$ python -q
>>> import numpy as np
>>> from numpy import linalg as LA
>>> np.set_printoptions(precision=2, suppress=True, linewidth=160)
>>> mat, _ = LA.qr(np.array([[0.7, 0.2, -0.7, 0.6, -1.4, 0.0, 0.9, 0.4],
...     [0.3, 0.0, -0.7, 1.3, -0.9, -0.4, 0.2, -0.2],
...     [-0.1, 1.4, 0.8, 1.3, 0.1, 0.0, 1.3, 0.6],
...     [-1.4, -1.8, -1.7, -0.5, -0.3, 0.9, 1.6, -0.8],
...     [-0.3, 0.4, 0.2, 0.1, -0.1, -0.4, -1.6, -0.5],
...     [-0.3, -0.4, 0.0, -1.8, -0.2, 1.1, 0.1, -0.7],
...     [0.0, 1.5, 0.0, 1.9, 0.6, -0.4, 0.4, -0.1],
...     [1.6, 0.2, 2.3, 2.3, 0.8, 0.0, -0.6, -0.7]]))
>>> mat
array([[-0.3 , -0.07,  0.66,  0.09, -0.37, -0.26,  0.02,  0.51],
       [-0.13, -0.06,  0.46, -0.33, -0.26,  0.16, -0.18, -0.73],
       [ 0.04,  0.58, -0.24, -0.21, -0.56, -0.21,  0.45, -0.07],
       [ 0.61, -0.42,  0.01, -0.58, -0.11, -0.26, -0.02,  0.19],
       [ 0.13,  0.22, -0.17, -0.05, -0.41,  0.46, -0.66,  0.29],
       [ 0.13, -0.1 , -0.18,  0.46, -0.24, -0.64, -0.42, -0.29],
       [-0.  ,  0.6 ,  0.21, -0.32,  0.49, -0.35, -0.36,  0.06],
       [-0.7 , -0.26, -0.44, -0.43, -0.04, -0.19, -0.16,  0.07]])
>>> x = np.array([-4, -5, 2, 4, -1, 3, 5, -5])
>>> [p for p in range(1, 25) if np.allclose(LA.matrix_power(mat, p), np.eye(8))]
[]
>>> np.sort(np.abs(np.degrees(np.angle(LA.eigvals(mat)))))
array([  0.  ,  77.82,  77.82, 120.45, 120.45, 166.11, 166.11, 180.  ])
>>> round(LA.det(mat), 2)
np.float64(-1.0)
>>> rng = np.random.default_rng(94717)
>>> z = rng.permutation(8)
>>> z
array([2, 7, 4, 5, 6, 1, 3, 0])
>>> B = mat[z][:, z]
>>> B
array([[-0.24, -0.07, -0.56, -0.21,  0.45,  0.58, -0.21,  0.04],
       [-0.44,  0.07, -0.04, -0.19, -0.16, -0.26, -0.43, -0.7 ],
       [-0.17,  0.29, -0.41,  0.46, -0.66,  0.22, -0.05,  0.13],
       [-0.18, -0.29, -0.24, -0.64, -0.42, -0.1 ,  0.46,  0.13],
       [ 0.21,  0.06,  0.49, -0.35, -0.36,  0.6 , -0.32, -0.  ],
       [ 0.46, -0.73, -0.26,  0.16, -0.18, -0.06, -0.33, -0.13],
       [ 0.01,  0.19, -0.11, -0.26, -0.02, -0.42, -0.58,  0.61],
       [ 0.66,  0.51, -0.37, -0.26,  0.02, -0.07,  0.09, -0.3 ]])
>>> np.allclose(B, mat)
False
>>> np.sort(np.abs(LA.eigvals(B)))
array([1., 1., 1., 1., 1., 1., 1., 1.])
>>> cov = mat.T @ mat
>>> LA.svd(mat, compute_uv=False) ** 2
array([1., 1., 1., 1., 1., 1., 1., 1.])
>>> cov.round(2) + 0
array([[1., 0., 0., 0., 0., 0., 0., 0.],
       [0., 1., 0., 0., 0., 0., 0., 0.],
       [0., 0., 1., 0., 0., 0., 0., 0.],
       [0., 0., 0., 1., 0., 0., 0., 0.],
       [0., 0., 0., 0., 1., 0., 0., 0.],
       [0., 0., 0., 0., 0., 1., 0., 0.],
       [0., 0., 0., 0., 0., 0., 1., 0.],
       [0., 0., 0., 0., 0., 0., 0., 1.]])
>>> (mat @ mat.T).shape
(8, 8)
>>> LA.matrix_rank(cov)
np.int64(8)
>>> np.allclose(cov, cov.T)
True
